% ipython --no-banner

In [1]: import numpy as np

In [2]: import numpy.linalg as la

In [3]: np.set_printoptions(precision=2, suppress=True, linewidth=200, legacy="1.25")

In [4]: F = np.load("w.npy")

In [5]: F
Out[5]: 
array([[ 0.94,  0.11,  0.11, -0.02,  0.11,  0.11, -0.06,  0.06, -0.11, -0.02,  0.15,  0.15,  0.11],
       [ 0.11,  0.82, -0.18,  0.04, -0.18, -0.18,  0.11, -0.11,  0.18,  0.04, -0.25, -0.25, -0.18],
       [ 0.11, -0.18,  0.82,  0.04, -0.18, -0.18,  0.11, -0.11,  0.18,  0.04, -0.25, -0.25, -0.18],
       [-0.02,  0.04,  0.04,  0.99,  0.04,  0.04, -0.02,  0.02, -0.04, -0.01,  0.05,  0.05,  0.04],
       [ 0.11, -0.18, -0.18,  0.04,  0.82, -0.18,  0.11, -0.11,  0.18,  0.04, -0.25, -0.25, -0.18],
       [ 0.11, -0.18, -0.18,  0.04, -0.18,  0.82,  0.11, -0.11,  0.18,  0.04, -0.25, -0.25, -0.18],
       [-0.06,  0.11,  0.11, -0.02,  0.11,  0.11,  0.94,  0.06, -0.11, -0.02,  0.15,  0.15,  0.11],
       [ 0.06, -0.11, -0.11,  0.02, -0.11, -0.11,  0.06,  0.94,  0.11,  0.02, -0.15, -0.15, -0.11],
       [-0.11,  0.18,  0.18, -0.04,  0.18,  0.18, -0.11,  0.11,  0.82, -0.04,  0.25,  0.25,  0.18],
       [-0.02,  0.04,  0.04, -0.01,  0.04,  0.04, -0.02,  0.02, -0.04,  0.99,  0.05,  0.05,  0.04],
       [ 0.15, -0.25, -0.25,  0.05, -0.25, -0.25,  0.15, -0.15,  0.25,  0.05,  0.65, -0.35, -0.25],
       [ 0.15, -0.25, -0.25,  0.05, -0.25, -0.25,  0.15, -0.15,  0.25,  0.05, -0.35,  0.65, -0.25],
       [ 0.11, -0.18, -0.18,  0.04, -0.18, -0.18,  0.11, -0.11,  0.18,  0.04, -0.25, -0.25,  0.82]])

In [6]: t3 = np.stack([F, 4 * F, F[::-1]])

In [7]: la.norm(t3, axis=(1, 2))
Out[7]: array([ 3.61, 14.42,  3.61])

In [8]: la.matrix_rank(t3.reshape(3, -1))
Out[8]: 2

In [9]: m1 = np.load("case1.npy")

In [10]: m1
Out[10]: 
array([[ 3.,  3., -1., -4., -2.,  1.,  3.,  0.,  1.,  3., -1., -1.,  1.],
       [-3.,  0., -1., -5., -5., -3., -4.,  3.,  1.,  5.,  5.,  2.,  3.],
       [ 2., -2., -3., -5.,  4., -1., -3., -5., -4., -5.,  2.,  0., -2.],
       [ 0.,  0.,  0.,  3.,  2.,  1.,  0.,  0.,  2.,  3.,  0.,  3.,  3.],
       [ 0.,  0.,  0.,  3.,  3.,  2.,  3.,  3.,  2.,  3.,  2.,  3.,  0.],
       [ 0.,  0.,  0.,  3.,  1.,  0.,  3.,  0.,  3.,  0.,  2.,  2.,  3.],
       [ 0.,  0.,  0.,  3.,  0.,  2.,  0.,  3.,  2.,  2.,  0.,  1.,  3.],
       [ 0.,  0.,  0.,  0.,  0.,  2.,  2.,  0.,  1.,  1.,  3.,  2.,  2.],
       [ 0.,  0.,  0.,  0.,  3.,  0.,  1.,  3.,  0.,  2.,  3.,  2.,  3.],
       [ 0.,  0.,  0.,  3.,  2.,  0.,  1.,  1.,  1.,  1.,  3.,  0.,  2.],
       [ 0.,  0.,  0.,  1.,  0.,  1.,  1.,  0.,  2.,  0.,  1.,  1.,  2.],
       [ 0.,  0.,  0.,  3.,  0.,  0.,  2.,  1.,  0.,  1.,  3.,  1.,  3.],
       [ 0.,  0.,  0.,  3.,  2.,  2.,  1.,  3.,  0.,  2.,  1.,  1.,  2.]])

In [11]: u = np.array([1, -1, 1, -1, -2, 1, -2, 2, -2, 0, -2, -2, -1])

In [12]: out = m1 + np.outer(u, np.eye(13)[3])

In [13]: np.round(la.det(out) / la.det(m1), 2), round(float(1 + la.solve(m1, u)[3]), 2)
Out[13]: (-7.96, -7.96)

In [14]: arr = np.load("x.npy")

In [15]: arr
Out[15]: 
array([[4., 0., 3., 3., 0., 0.],
       [0., 4., 0., 0., 0., 0.],
       [3., 0., 4., 3., 0., 0.],
       [3., 0., 3., 4., 0., 0.],
       [0., 0., 0., 0., 4., 3.],
       [0., 0., 0., 0., 3., 4.]])

In [16]: out = la.invert(arr)
Traceback (most recent call last):
  Cell In[16], line 1
    out = la.invert(arr)
AttributeError: module 'numpy.linalg' has no attribute 'invert'


In [17]: out = la.inv(arr)

In [18]: round(float(la.cond(arr)), 2)
Out[18]: 10.0

In [19]: out
Out[19]: 
array([[ 0.7 ,  0.  , -0.3 , -0.3 ,  0.  ,  0.  ],
       [ 0.  ,  0.25,  0.  ,  0.  ,  0.  ,  0.  ],
       [-0.3 ,  0.  ,  0.7 , -0.3 ,  0.  ,  0.  ],
       [-0.3 ,  0.  , -0.3 ,  0.7 ,  0.  ,  0.  ],
       [ 0.  ,  0.  ,  0.  ,  0.  ,  0.57, -0.43],
       [ 0.  ,  0.  ,  0.  ,  0.  , -0.43,  0.57]])

In [20]: (np.abs(out) > 1e-9).astype(int)
Out[20]: 
array([[1, 0, 1, 1, 0, 0],
       [0, 1, 0, 0, 0, 0],
       [1, 0, 1, 1, 0, 0],
       [1, 0, 1, 1, 0, 0],
       [0, 0, 0, 0, 1, 1],
       [0, 0, 0, 0, 1, 1]])

In [21]: np.round(arr @ out, 2) + 0
Out[21]: 
array([[1., 0., 0., 0., 0., 0.],
       [0., 1., 0., 0., 0., 0.],
       [0., 0., 1., 0., 0., 0.],
       [0., 0., 0., 1., 0., 0.],
       [0., 0., 0., 0., 1., 0.],
       [0., 0., 0., 0., 0., 1.]])

In [22]: np.allclose(out, arr.T)
Out[22]: False
